$ ipython --no-banner

In [1]: import numpy as np

In [2]: from numpy import linalg as LA

In [3]: np.set_printoptions(suppress=True, linewidth=120)

In [4]: rnd = lambda a: np.round(a, 1) + 0

In [5]: W0 = np.array([[0, -1, 2, -2, -1],
   ...:     [0, 0, 2, 2, 2],
   ...:     [0, 0, 0, 2, -1],
   ...:     [0, 0, 0, 0, 1],
   ...:     [0, 0, 0, 0, 0]])

In [6]: rk = LA.matrix_rank(W0)

In [7]: rk
Out[7]: np.int64(4)

In [8]: ns = LA.svd(W0)[2][rk:].T

In [9]: [int(LA.matrix_rank(W0[:, :j + 1])) for j in range(5)]
Out[9]: [0, 1, 2, 3, 4]

In [10]: np.allclose(W0 @ ns, 0)
Out[10]: True

In [11]: rnd(np.sort(LA.eigvals(W0)))
Out[11]: array([0., 0., 0., 0., 0.])

In [12]: W0 @ W0
Out[12]: 
array([[ 0,  0, -2,  2, -6],
       [ 0,  0,  0,  4,  0],
       [ 0,  0,  0,  0,  2],
       [ 0,  0,  0,  0,  0],
       [ 0,  0,  0,  0,  0]])

In [13]: np.prod(np.diag(W0)), rnd(LA.det(W0))
Out[13]: (np.int64(0), np.float64(0.0))

In [14]: np.kron(np.eye(2, dtype=int), W0)
Out[14]: 
array([[ 0, -1,  2, -2, -1,  0,  0,  0,  0,  0],
       [ 0,  0,  2,  2,  2,  0,  0,  0,  0,  0],
       [ 0,  0,  0,  2, -1,  0,  0,  0,  0,  0],
       [ 0,  0,  0,  0,  1,  0,  0,  0,  0,  0],
       [ 0,  0,  0,  0,  0,  0,  0,  0,  0,  0],
       [ 0,  0,  0,  0,  0,  0, -1,  2, -2, -1],
       [ 0,  0,  0,  0,  0,  0,  0,  2,  2,  2],
       [ 0,  0,  0,  0,  0,  0,  0,  0,  2, -1],
       [ 0,  0,  0,  0,  0,  0,  0,  0,  0,  1],
       [ 0,  0,  0,  0,  0,  0,  0,  0,  0,  0]])

In [15]: np.einsum("ij,ji->", W0, W0)
Out[15]: np.int64(0)

In [16]: np.poly(W0)
Out[16]: array([1., 0., 0., 0., 0., 0.])

In [17]: rng = np.random.default_rng(68000)

In [18]: ang = np.sort(rng.uniform(-2, 2, 19))

In [19]: M = np.c_[ang, ang ** 2, ang ** 3] @ np.array([[1, 2, 3, 2, 2], [1, -3, 1, 1, 2], [3, -2, -1, 0, -2]])

In [20]: rnd(M)
Out[20]: 
array([[-20.5,  -0.4,   5.4,  -0.1,  18.6],
       [-18.9,  -0.9,   4.8,  -0.2,  17.1],
       [-14.5,  -2. ,   3.1,  -0.5,  13.1],
       [-11.8,  -2.6,   2. ,  -0.6,  10.5],
       [ -7.4,  -3.2,   0.4,  -0.9,   6.4],
       [ -4.4,  -3.2,  -0.6,  -1. ,   3.4],
       [ -2.2,  -2.8,  -1.2,  -1. ,   1.2],
       [ -1.3,  -2.2,  -1.3,  -0.9,   0.3],
       [  0.3,   0.3,   0.7,   0.5,   0.5],
       [  0.4,   0.3,   0.8,   0.6,   0.6],
       [  1.9,  -0.5,   2.1,   1.7,   1.6],
       [  4.8,  -2.8,   3. ,   2.9,   2. ],
       [  7.2,  -4.9,   3.3,   3.7,   1.9],
       [  7.6,  -5.2,   3.3,   3.8,   1.9],
       [  9.7,  -6.9,   3.4,   4.3,   1.6],
       [ 15.6, -12. ,   3.3,   5.6,   0.3],
       [ 17.6, -13.6,   3.2,   6. ,  -0.2],
       [ 25.6, -20.3,   2.5,   7.3,  -2.5],
       [ 26.4, -21. ,   2.4,   7.5,  -2.8]])

In [21]: Uu, sigma, vt = LA.svd(M)

In [22]: np.argmax(sigma[:-1] / (sigma[1:] + 1e-6)) + 1
Out[22]: np.int64(3)

In [23]: rnd(sigma)
Out[23]: array([68.1, 36.8,  9.3,  0. ,  0. ])

In [24]: M2 = Uu[:, :3] @ np.diag(sigma[:3]) @ vt[:3]

In [25]: LA.matrix_rank(M, rtol=0.05)
Out[25]: np.int64(3)

In [26]: rnd(np.abs(M - M2).max())
Out[26]: np.float64(0.0)

In [27]: M2 = np.array([[1, 0], [-4, -2], [1, 2]])

In [28]: J = np.tile(M2, (2, 3))

In [29]: J
Out[29]: 
array([[ 1,  0,  1,  0,  1,  0],
       [-4, -2, -4, -2, -4, -2],
       [ 1,  2,  1,  2,  1,  2],
       [ 1,  0,  1,  0,  1,  0],
       [-4, -2, -4, -2, -4, -2],
       [ 1,  2,  1,  2,  1,  2]])

In [30]: idx = M[:, 2] > np.median(M[:, 2])

In [31]: r0 = M[idx].mean(axis=0) - M[~idx].mean(axis=0)

In [32]: rnd(r0)
Out[32]: array([-1.8,  0.1,  2.8,  1.5,  4.3])

In [33]: np.argsort(-np.abs(r0).round(6), kind="stable")
Out[33]: array([4, 2, 0, 3, 1])

In [34]: rnd((((M - M.mean(axis=0)) @ r0 > 0) == idx).mean())
Out[34]: np.float64(0.6)

In [35]: rnd(J @ LA.pinv(J) @ J)
Out[35]: 
array([[ 1.,  0.,  1.,  0.,  1.,  0.],
       [-4., -2., -4., -2., -4., -2.],
       [ 1.,  2.,  1.,  2.,  1.,  2.],
       [ 1.,  0.,  1.,  0.,  1.,  0.],
       [-4., -2., -4., -2., -4., -2.],
       [ 1.,  2.,  1.,  2.,  1.,  2.]])

In [36]: rk = LA.matrix_rank(J)

In [37]: rk
Out[37]: np.int64(2)

In [38]: ns = LA.svd(J)[2][rk:].T

In [39]: rnd(ns @ ns.T)
Out[39]: 
array([[ 0.7,  0. , -0.3,  0. , -0.3,  0. ],
       [ 0. ,  0.7,  0. , -0.3,  0. , -0.3],
       [-0.3,  0. ,  0.7,  0. , -0.3,  0. ],
       [ 0. , -0.3,  0. ,  0.7,  0. , -0.3],
       [-0.3,  0. , -0.3,  0. ,  0.7,  0. ],
       [ 0. , -0.3,  0. , -0.3,  0. ,  0.7]])

In [40]: ns.shape
Out[40]: (6, 4)

In [41]: rnd(LA.norm(J, 2) / LA.norm(J))
Out[41]: np.float64(1.0)

In [42]: [round(float(x), 1) for x in LA.svd(J, compute_uv=False)[:3]]
Out[42]: [12.0, 3.3, 0.0]

In [43]: Uu, sigma, vt = LA.svd(J)

In [44]: np.argmax(sigma[:-1] / (sigma[1:] + 1e-6)) + 1
Out[44]: np.int64(2)

In [45]: rnd(sigma)
Out[45]: array([12. ,  3.3,  0. ,  0. ,  0. ,  0. ])

In [46]: M2 = Uu[:, :2] @ np.diag(sigma[:2]) @ vt[:2]

In [47]: rnd(M2)
Out[47]: 
array([[ 1.,  0.,  1.,  0.,  1.,  0.],
       [-4., -2., -4., -2., -4., -2.],
       [ 1.,  2.,  1.,  2.,  1.,  2.],
       [ 1.,  0.,  1.,  0.,  1.,  0.],
       [-4., -2., -4., -2., -4., -2.],
       [ 1.,  2.,  1.,  2.,  1.,  2.]])

In [48]: rnd(LA.norm(J - M2, 2)), rnd(sigma[2])
Out[48]: (np.float64(0.0), np.float64(0.0))

In [49]: rnd(LA.norm(J - M2) / LA.norm(J))
Out[49]: np.float64(0.0)

In [50]: arr = np.load("m.npy")

In [51]: arr
Out[51]: 
array([[ 5,  6,  7,  8,  9, 10],
       [11, 12, 13, 14, 15, 16],
       [17, 18, 19, 20, 21, 22],
       [23, 24, 25, 26, 27, 28],
       [29, 30, 31, 32, 33, 34],
       [35, 36, 37, 38, 39, 40],
       [41, 42, 43, 44, 45, 46],
       [47, 48, 49, 50, 51, 52],
       [53, 54, 55, 56, 57, 58],
       [59, 60, 61, 62, 63, 64]])

In [52]: # looks like rank 2

In [53]: np.allclose(arr[:-1].T @ LA.lstsq(arr[:-1].T, arr[-1])[0], arr[-1])
Out[53]: True

In [54]: np.unique(arr.round(6), axis=0).shape
Out[54]: (10, 6)

In [55]: data = np.load("a.npy")

In [56]: data
Out[56]: 
array([[-3,  2,  4,  1, -3, -5,  1,  4],
       [ 5, -4,  0, -5,  1,  2, -5,  4],
       [-1,  0, -2, -4, -4, -3,  3,  1],
       [ 4, -5,  0,  4,  2,  1, -3,  5],
       [ 4,  0,  0,  4,  0, -4,  4,  0],
       [-5,  3,  0,  0,  1, -4, -3, -3],
       [ 1,  1, -1, -2,  0,  1,  1,  4],
       [ 4, -1,  4,  4, -4,  5,  1, -5]])

In [57]: r0, g = data[4], data[2]

In [58]: r0 @ g
Out[58]: np.int64(4)

In [59]: r0 @ r0
Out[59]: np.int64(64)

In [60]: pr = (r0 @ g) / (r0 @ r0) * r0

In [61]: (g - pr) @ r0
Out[61]: np.float64(0.0)

In [62]: rnd(LA.norm(r0 + g) ** 2 + LA.norm(r0 - g) ** 2)
Out[62]: np.float64(240.0)

In [63]: M2 = np.array([[1, 3, 5],
    ...:     [4, 5, 4],
    ...:     [2, 0, 0],
    ...:     [4, 0, 3],
    ...:     [3, 1, 4],
    ...:     [2, 4, 5],
    ...:     [4, 3, 4],
    ...:     [0, 0, 5]])

In [64]: np.einsum("ij->j", data)
Out[64]: array([ 9, -4,  5,  2, -7, -7, -1, 10])

In [65]: data @ M2
Out[65]: 
array([[  2, -19, -17],
       [-44, -11,   8],
       [-27, -10, -31],
       [ -4, -16,  38],
       [ 28,   8,  28],
       [-10, -24, -56],
       [  1,  15,  32],
       [ 26,  26,  16]])

In [66]: np.einsum("ij,ij->i", data, data)
Out[66]: array([ 81, 112,  56,  96,  64,  69,  25, 116])

In [67]: np.einsum("ik,kj->ji", data, M2)
Out[67]: 
array([[  2, -44, -27,  -4,  28, -10,   1,  26],
       [-19, -11, -10, -16,   8, -24,  15,  26],
       [-17,   8, -31,  38,  28, -56,  32,  16]])

In [68]: LA.matrix_rank(data @ M2)
Out[68]: np.int64(3)

In [69]: np.vstack([data, M2.T]).shape
Out[69]: (11, 8)

In [70]: mat = np.load("sample8.npy")

In [71]: mat
Out[71]: 
array([[0., 0., 5., 0., 1., 2., 3., 4., 3., 4., 0.],
       [0., 0., 1., 4., 2., 4., 3., 1., 2., 0., 3.],
       [5., 1., 0., 0., 0., 0., 0., 0., 0., 0., 0.],
       [0., 4., 0., 0., 0., 0., 0., 0., 0., 0., 0.],
       [1., 2., 0., 0., 0., 0., 0., 0., 0., 0., 0.],
       [2., 4., 0., 0., 0., 0., 0., 0., 0., 0., 0.],
       [3., 3., 0., 0., 0., 0., 0., 0., 0., 0., 0.],
       [4., 1., 0., 0., 0., 0., 0., 0., 0., 0., 0.],
       [3., 2., 0., 0., 0., 0., 0., 0., 0., 0., 0.],
       [4., 0., 0., 0., 0., 0., 0., 0., 0., 0., 0.],
       [0., 3., 0., 0., 0., 0., 0., 0., 0., 0., 0.]])

In [72]: rnd(LA.matrix_power(mat, 2))
Out[72]: 
array([[80., 34.,  0.,  0.,  0.,  0.,  0.,  0.,  0.,  0.,  0.],
       [34., 60.,  0.,  0.,  0.,  0.,  0.,  0.,  0.,  0.,  0.],
       [ 0.,  0., 26.,  4.,  7., 14., 18., 21., 17., 20.,  3.],
       [ 0.,  0.,  4., 16.,  8., 16., 12.,  4.,  8.,  0., 12.],
       [ 0.,  0.,  7.,  8.,  5., 10.,  9.,  6.,  7.,  4.,  6.],
       [ 0.,  0., 14., 16., 10., 20., 18., 12., 14.,  8., 12.],
       [ 0.,  0., 18., 12.,  9., 18., 18., 15., 15., 12.,  9.],
       [ 0.,  0., 21.,  4.,  6., 12., 15., 17., 14., 16.,  3.],
       [ 0.,  0., 17.,  8.,  7., 14., 15., 14., 13., 12.,  6.],
       [ 0.,  0., 20.,  0.,  4.,  8., 12., 16., 12., 16.,  0.],
       [ 0.,  0.,  3., 12.,  6., 12.,  9.,  3.,  6.,  0.,  9.]])

In [73]: rnd(LA.det(mat))
Out[73]: np.float64(0.0)

In [74]: rnd(np.abs(LA.eigvals(mat)).max())
Out[74]: np.float64(10.3)

In [75]: np.allclose(mat @ mat.T, mat.T @ mat)
Out[75]: True

In [76]: rnd(np.sort(np.abs(LA.eigvals(mat))))
Out[76]: array([ 0. ,  0. ,  0. ,  0. ,  0. ,  0. ,  0. ,  5.9,  5.9, 10.3, 10.3])

In [77]: (mat + mat.T) / 2
Out[77]: 
array([[0., 0., 5., 0., 1., 2., 3., 4., 3., 4., 0.],
       [0., 0., 1., 4., 2., 4., 3., 1., 2., 0., 3.],
       [5., 1., 0., 0., 0., 0., 0., 0., 0., 0., 0.],
       [0., 4., 0., 0., 0., 0., 0., 0., 0., 0., 0.],
       [1., 2., 0., 0., 0., 0., 0., 0., 0., 0., 0.],
       [2., 4., 0., 0., 0., 0., 0., 0., 0., 0., 0.],
       [3., 3., 0., 0., 0., 0., 0., 0., 0., 0., 0.],
       [4., 1., 0., 0., 0., 0., 0., 0., 0., 0., 0.],
       [3., 2., 0., 0., 0., 0., 0., 0., 0., 0., 0.],
       [4., 0., 0., 0., 0., 0., 0., 0., 0., 0., 0.],
       [0., 3., 0., 0., 0., 0., 0., 0., 0., 0., 0.]])
